$ python -q
>>> import numpy as np
>>> np.set_printoptions(precision=1, suppress=True, linewidth=200)
>>> rng = np.random.default_rng(90)
>>> theta = np.sort(rng.uniform(-2, 2, 25))
>>> F = np.c_[theta, theta ** 2, theta ** 3] @ np.array([[0, -3, -1, 3], [-3, 2, -1, 4], [1, -5, 1, 1]])
>>> F.round(1) + 0
array([[-20. ,  53.9, -10. ,   2. ],
       [-14.5,  38.2,  -6.7,   1.6],
       [-10.4,  26.6,  -4.3,   1.2],
       [-10.1,  25.8,  -4.1,   1.1],
       [ -9.7,  24.8,  -3.9,   1.1],
       [ -3.2,   8. ,  -0.7,  -0.2],
       [ -2.1,   5.4,  -0.2,  -0.4],
       [ -1. ,   2.9,   0.1,  -0.6],
       [ -0.9,   2.7,   0.1,  -0.6],
       [ -0.4,   1.5,   0.2,  -0.6],
       [ -0.4,   1.4,   0.2,  -0.6],
       [ -0.4,   1.4,   0.2,  -0.6],
       [  0. ,  -0.1,   0. ,   0.1],
       [  0. ,  -0.2,  -0.1,   0.2],
       [ -0.1,  -0.7,  -0.3,   0.9],
       [ -1. ,  -2.5,  -0.8,   4. ],
       [ -1.2,  -3. ,  -0.9,   4.7],
       [ -1.3,  -3.3,  -0.9,   5. ],
       [ -1.4,  -3.5,  -0.9,   5.3],
       [ -1.4,  -3.7,  -0.9,   5.5],
       [ -3. , -12.2,  -0.7,  13.4],
       [ -3. , -12.7,  -0.7,  13.8],
       [ -3.2, -14.8,  -0.6,  15.4],
       [ -3.6, -21. ,   0. ,  19.7],
       [ -3.7, -22.2,   0.1,  20.5]])
>>> # looks like rank 3
>>> np.linalg.cond(F) > 100
np.True_
>>> np.linalg.matrix_rank(F, rtol=0.1)
np.int64(2)
>>> np.argsort(-np.linalg.norm(F, axis=0).round(6), kind="stable")[:3]
array([1, 3, 0])
>>> round(float(np.linalg.norm(F, 2) / np.linalg.norm(F)), 1)
0.9
>>> np.linalg.lstsq(F[:-1].T, F[-1])[2]
np.int32(3)
>>> np.abs(np.diag(np.linalg.qr(F)[1])) > 1e-9
array([ True,  True,  True, False])
>>> np.round(F @ np.linalg.pinv(F) @ F, 1) + 0
array([[-20. ,  53.9, -10. ,   2. ],
       [-14.5,  38.2,  -6.7,   1.6],
       [-10.4,  26.6,  -4.3,   1.2],
       [-10.1,  25.8,  -4.1,   1.1],
       [ -9.7,  24.8,  -3.9,   1.1],
       [ -3.2,   8. ,  -0.7,  -0.2],
       [ -2.1,   5.4,  -0.2,  -0.4],
       [ -1. ,   2.9,   0.1,  -0.6],
       [ -0.9,   2.7,   0.1,  -0.6],
       [ -0.4,   1.5,   0.2,  -0.6],
       [ -0.4,   1.4,   0.2,  -0.6],
       [ -0.4,   1.4,   0.2,  -0.6],
       [  0. ,  -0.1,   0. ,   0.1],
       [  0. ,  -0.2,  -0.1,   0.2],
       [ -0.1,  -0.7,  -0.3,   0.9],
       [ -1. ,  -2.5,  -0.8,   4. ],
       [ -1.2,  -3. ,  -0.9,   4.7],
       [ -1.3,  -3.3,  -0.9,   5. ],
       [ -1.4,  -3.5,  -0.9,   5.3],
       [ -1.4,  -3.7,  -0.9,   5.5],
       [ -3. , -12.2,  -0.7,  13.4],
       [ -3. , -12.7,  -0.7,  13.8],
       [ -3.2, -14.8,  -0.6,  15.4],
       [ -3.6, -21. ,   0. ,  19.7],
       [ -3.7, -22.2,   0.1,  20.5]])
>>> round(np.trace(np.linalg.pinv(F) @ F), 1)
np.float64(3.0)
>>> arr = np.load("data.npy")
>>> arr
array([[-20.4,  12.7,   5.2,   2.7],
       [ -1.1,   0.6,   0.3,   0.2],
       [ 19.2, -12. ,  -4.8,  -2.4],
       [ -8.7,   5.2,   2. ,   1. ],
       [ 11. ,  -6.9,  -2.9,  -1.3],
       [ 10.7,  -6.7,  -2.6,  -1.2],
       [ -1.7,   1.2,   0.4,   0.1],
       [-11.2,   6.9,   2.7,   1.4],
       [  1.1,  -0.6,  -0.4,   0. ],
       [ 11.1,  -6.9,  -2.6,  -1.3],
       [-11.6,   7.1,   2.7,   1.5],
       [  0.6,  -0.4,  -0.2,  -0.1],
       [ 10.4,  -6.5,  -2.6,  -1.2],
       [ -2.3,   1.5,   0.5,   0.4],
       [-12.1,   7.6,   2.9,   1.4],
       [ -5.8,   3.4,   1.2,   0.5],
       [-12.7,   8. ,   3. ,   1.8],
       [  2. ,  -1.2,  -0.5,  -0.2],
       [ 12.8,  -8. ,  -3.1,  -1.8],
       [ 10.8,  -6.8,  -2.6,  -1.2],
       [  1.7,  -1.1,  -0.4,  -0.1],
       [ -3.5,   2.4,   1. ,   0.2],
       [ -6.5,   4. ,   1.6,   0.7]])
>>> out = arr / np.sqrt((arr ** 2).mean(axis=1, keepdims=True))
>>> out[16]
array([-1.6,  1. ,  0.4,  0.2])
>>> np.linalg.matrix_rank(out) == np.linalg.matrix_rank(arr)
np.True_
